% python3 -q
>>> import numpy as np
>>> import numpy.linalg as la
>>> np.set_printoptions(precision=3, suppress=True, linewidth=120, sign=" ")
>>> tidy = lambda a: np.round(a, 3) + 0
>>> X = np.loadtxt("run13.csv", delimiter=",")
>>> X
array([[ 1.957, -0.035, -2.626, -0.015,  0.63 ,  0.722,  0.012, -0.656,  3.242, -3.253, -3.303,  2.532],
       [-0.435, -0.046,  0.623, -0.023, -0.158, -0.125,  0.175,  0.102, -0.689,  0.828,  0.721, -0.651],
       [-1.727,  0.062,  2.349,  0.033, -0.54 , -0.606, -0.029,  0.588, -2.89 ,  2.953,  2.889, -2.302],
       [-0.39 , -0.064,  0.379, -0.032, -0.098, -0.122, -0.092,  0.187, -0.477,  0.436,  0.432, -0.303],
       [-0.249, -0.014,  0.385,  0.045, -0.084, -0.183,  0.007,  0.138, -0.43 ,  0.466,  0.535, -0.377],
       [-3.999, -0.009,  5.35 , -0.055, -1.326, -1.445,  0.015,  1.237, -6.722,  6.632,  6.737, -5.37 ],
       [-5.901, -0.001,  7.914, -0.048, -2.022, -1.964, -0.036,  1.99 , -9.945,  9.955,  9.905, -7.845],
       [-4.686,  0.062,  6.3  , -0.037, -1.555, -1.552, -0.07 ,  1.567, -7.673,  7.733,  7.791, -6.219],
       [ 0.641,  0.028, -0.995,  0.089,  0.195,  0.218,  0.013, -0.214,  1.083, -1.119, -1.109,  0.859],
       [ 0.035, -0.052,  0.013,  0.085,  0.032, -0.048,  0.014,  0.059,  0.112,  0.035, -0.052,  0.11 ],
       [ 4.687, -0.036, -6.014,  0.051,  1.488,  1.514,  0.038, -1.532,  7.642, -7.658, -7.651,  6.153],
       [-0.455,  0.013,  0.736,  0.118, -0.191, -0.15 , -0.031,  0.149, -0.829,  0.859,  0.854, -0.754],
       [-2.323,  0.041,  3.154,  0.01 , -0.743, -0.769, -0.022,  0.798, -3.926,  3.847,  3.741, -3.044],
       [ 0.726,  0.076, -0.804, -0.037,  0.196,  0.178, -0.09 , -0.254,  1.014, -1.078, -1.113,  0.787],
       [-1.549, -0.023,  2.014, -0.044, -0.557, -0.447,  0.083,  0.494, -2.552,  2.546,  2.585, -1.939],
       [-0.187,  0.046,  0.312, -0.024, -0.052, -0.033, -0.023,  0.157, -0.276,  0.277,  0.284, -0.289],
       [-4.955,  0.056,  6.518,  0.063, -1.595, -1.706, -0.025,  1.731, -8.149,  8.213,  8.151, -6.472],
       [ 0.558, -0.049, -0.659,  0.061,  0.103,  0.208, -0.039, -0.25 ,  0.831, -0.833, -0.796,  0.627],
       [ 1.06 , -0.091, -1.443,  0.051,  0.347,  0.352,  0.057, -0.361,  1.818, -1.861, -1.832,  1.475],
       [-0.624,  0.047,  0.719, -0.017, -0.189, -0.238,  0.022,  0.121, -0.913,  0.891,  0.909, -0.67 ],
       [ 0.797,  0.046, -1.184, -0.011,  0.267,  0.215,  0.016, -0.293,  1.268, -1.319, -1.283,  1.104],
       [ 0.771, -0.045, -0.996,  0.003,  0.266,  0.218, -0.04 , -0.256,  1.237, -1.27 , -1.232,  1.055],
       [ 3.414, -0.011, -4.534,  0.027,  1.157,  1.169,  0.025, -1.172,  5.6  , -5.596, -5.634,  4.489],
       [ 0.729, -0.049, -0.946,  0.044,  0.229,  0.248, -0.031, -0.179,  1.285, -1.295, -1.223,  0.983]])
>>> vec = np.array([0, 0, 3, -3, 1, 3, 3, 2, 0, -3, -1, 0])
>>> rhs = X @ vec
>>> tidy(la.solve(X.T @ X, X.T @ rhs))
array([ 0.,  0.,  3., -3.,  1.,  3.,  3.,  2.,  0., -3., -1.,  0.])
>>> tidy(la.lstsq(X, rhs)[0])
array([ 0.,  0.,  3., -3.,  1.,  3.,  3.,  2.,  0., -3., -1.,  0.])
>>> rng = np.random.default_rng(694129)
>>> rhs = rhs + 0.02 * rng.normal(size=24)
>>> tidy(rhs)
array([  6.718,  -1.083,  -6.047,  -0.863,  -1.259, -13.569, -19.915, -15.262,   1.696,  -0.223,  15.472,  -1.985,
        -7.358,   2.01 ,  -4.716,  -0.006, -16.751,   1.243,   3.791,  -1.948,   2.08 ,   2.325,  11.162,   2.627])
>>> coef, *_ = la.lstsq(X, rhs)
>>> [round(float(la.norm(la.solve(X.T @ X + lam * np.eye(12), X.T @ rhs))), 2) for lam in (0, 1, 10, 100)]
[7.04, 0.99, 0.91, 0.87]
>>> tidy(la.norm(rhs - X @ coef))
np.float64(0.062)
>>> tidy(coef)
array([-0.139,  0.099,  3.001, -2.85 ,  1.144,  3.108,  2.893,  1.823, -0.019, -2.932, -1.061,  0.029])
